In [1]: import numpy as np

In [2]: from numpy import linalg as LA

In [3]: np.set_printoptions(precision=2, suppress=True, linewidth=200)

In [4]: def rnd(a):
   ...:     return np.round(a, 2) + 0
   ...: 

In [5]: mat = np.loadtxt("m.csv", delimiter=",")

In [6]: mat
Out[6]: 
array([[2., 0., 0.],
       [0., 2., 0.],
       [0., 0., 2.]])

In [7]: # triangular, det is the product of the diagonal

In [8]: rnd(LA.svd(mat, compute_uv=False))
Out[8]: array([2., 2., 2.])

In [9]: rnd(LA.pinv(mat))
Out[9]: 
array([[0.5, 0. , 0. ],
       [0. , 0.5, 0. ],
       [0. , 0. , 0.5]])

In [10]: mat[:, 1] @ mat[:, 0]
Out[10]: np.float64(0.0)

In [11]: mat @ np.ones(3)
Out[11]: array([2., 2., 2.])

In [12]: (mat @ mat)[0]
Out[12]: array([4., 0., 0.])

In [13]: rnd(np.sort(LA.eigvals(mat)))
Out[13]: array([2., 2., 2.])

In [14]: x = np.ones(3)

In [15]: for _ in range(6):
    ...:     x = mat @ x
    ...:     x /= LA.norm(x)
    ...:     print(round(x @ mat @ x, 2))
    ...: 
2.0
2.0
2.0
2.0
2.0
2.0

In [16]: rnd(LA.eigvalsh(mat)[-1])
Out[16]: np.float64(2.0)

In [17]: evals, V = LA.eigh(mat)

In [18]: evals
Out[18]: array([2., 2., 2.])

In [19]: rnd(LA.eigvalsh(mat @ mat))
Out[19]: array([4., 4., 4.])

In [20]: rnd(LA.eigvalsh(mat + -3 * np.eye(3)))
Out[20]: array([-1., -1., -1.])

In [21]: V @ np.diag(evals) @ V.T
Out[21]: 
array([[2., 0., 0.],
       [0., 2., 0.],
       [0., 0., 2.]])
